>>> import numpy as np
>>> np.set_printoptions(suppress=True, linewidth=100)
>>> tidy = lambda a: np.round(a, 1) + 0
>>> E = np.array([[1.0, 0.5, 0.2], [0.5, 1.0, 0.5], [0.2, 0.5, 1.0]])
>>> q, r_ = np.linalg.qr(E)
>>> tidy(abs(r_[0, 0])), tidy(np.linalg.norm(E[:, 0]))
(np.float64(1.1), np.float64(1.1))
>>> tidy(np.abs(np.diag(r_)))
array([1.1, 0.7, 0.7])
>>> tidy(q)
array([[-0.9,  0.5,  0.1],
       [-0.4, -0.8, -0.5],
       [-0.2, -0.4,  0.9]])
>>> def softmax(z):
...     e = np.exp(z - z.max(axis=-1, keepdims=True))
...     return e / e.sum(axis=-1, keepdims=True)
... 
>>> tidy(softmax(q[1]))
array([0.4, 0.3, 0.4])
>>> tidy(softmax(10 * q[1]))
array([0.6, 0. , 0.4])
>>> tidy(softmax(q[1] + 3))
array([0.4, 0.3, 0.4])
>>> att = q @ q.T / np.sqrt(3)
>>> tidy(softmax(att))
array([[0.5, 0.3, 0.3],
       [0.3, 0.5, 0.3],
       [0.3, 0.3, 0.5]])
>>> tidy(softmax(att + np.triu(np.full(att.shape, -np.inf), 1)))
array([[1. , 0. , 0. ],
       [0.4, 0.6, 0. ],
       [0.3, 0.3, 0.5]])
>>> proj = np.triu(np.array([[0, 0, 1], [1, 2, 2], [1, 2, 1]]), 1) + np.eye(3)
>>> M2 = proj @ E @ np.linalg.inv(proj)
>>> np.trace(M2), np.trace(E)
(np.float64(3.0), np.float64(3.0))
>>> tidy(np.poly(M2))
array([ 1. , -3. ,  2.5, -0.6])
>>> M2 = np.array([[0, 1], [0, 0], [2, 1]])
>>> np.linalg.matrix_rank(E @ M2)
np.int64(2)
>>> np.einsum("ik,kj->ji", E, M2)
array([[0.4, 1. , 2. ],
       [1.2, 1. , 1.2]])
>>> tidy(np.einsum("ij,ij->i", E, E))
array([1.3, 1.5, 1.3])
>>> E @ M2
array([[0.4, 1.2],
       [1. , 1. ],
       [2. , 1.2]])
>>> np.linalg.matrix_rank(np.vstack([E, M2.T]))
np.int64(3)
>>> np.vstack([E, M2.T]).shape
(5, 3)
>>> L = np.linalg.cholesky(E)
>>> tidy(np.diag(L) ** 2)
array([1. , 0.7, 0.7])
>>> np.linalg.eigvalsh(E).min() > 0
np.True_
>>> tidy(L)
array([[1. , 0. , 0. ],
       [0.5, 0.9, 0. ],
       [0.2, 0.5, 0.9]])
>>> E / np.sqrt(np.outer(np.diag(E), np.diag(E)))
array([[1. , 0.5, 0.2],
       [0.5, 1. , 0.5],
       [0.2, 0.5, 1. ]])
>>> tidy(np.prod(np.diag(L)) ** 2), tidy(np.linalg.det(E))
(np.float64(0.6), np.float64(0.6))
>>> r0 = np.array([5, -3, 4])
>>> mat = 4 * np.eye(3) + np.outer(r0, r0)
>>> mat
array([[ 29., -15.,  20.],
       [-15.,  13., -12.],
       [ 20., -12.,  20.]])
>>> evals, vecs = np.linalg.eig(mat)
>>> tidy(evals)
array([ 4., 54.,  4.])
>>> tidy(np.prod(evals))
np.float64(864.0)
>>> data = np.loadtxt("m.csv", delimiter=",")
>>> data
array([[0.7, 0. , 0. , 0.3],
       [0. , 0.5, 0. , 0.5],
       [0. , 0.5, 0.5, 0. ],
       [0. , 0. , 0. , 1. ]])
>>> left, s = np.linalg.svd(data)
Traceback (most recent call last):
  File "<python-input-40>", line 1, in <module>
    left, s = np.linalg.svd(data)
    ^^^^^^^
ValueError: too many values to unpack (expected 2)
>>> left, s, VT = np.linalg.svd(data, full_matrices=False)
>>> tidy(s)
array([1.2, 0.8, 0.7, 0.3])
>>> tidy(np.abs(VT[0]))
array([0.2, 0.3, 0.1, 0.9])
>>> left.shape, s.shape, VT.shape
((4, 4), (4,), (4, 4))
>>> (s > 1e-8).sum()
np.int64(4)
>>> tidy(left.T @ left)
array([[1., 0., 0., 0.],
       [0., 1., 0., 0.],
       [0., 0., 1., 0.],
       [0., 0., 0., 1.]])
>>> np.allclose(left * s @ VT, data)
True
>>> tidy(s / s[0])
array([1. , 0.6, 0.5, 0.2])
>>> tidy(VT @ VT.T)
array([[1., 0., 0., 0.],
       [0., 1., 0., 0.],
       [0., 0., 1., 0.],
       [0., 0., 0., 1.]])
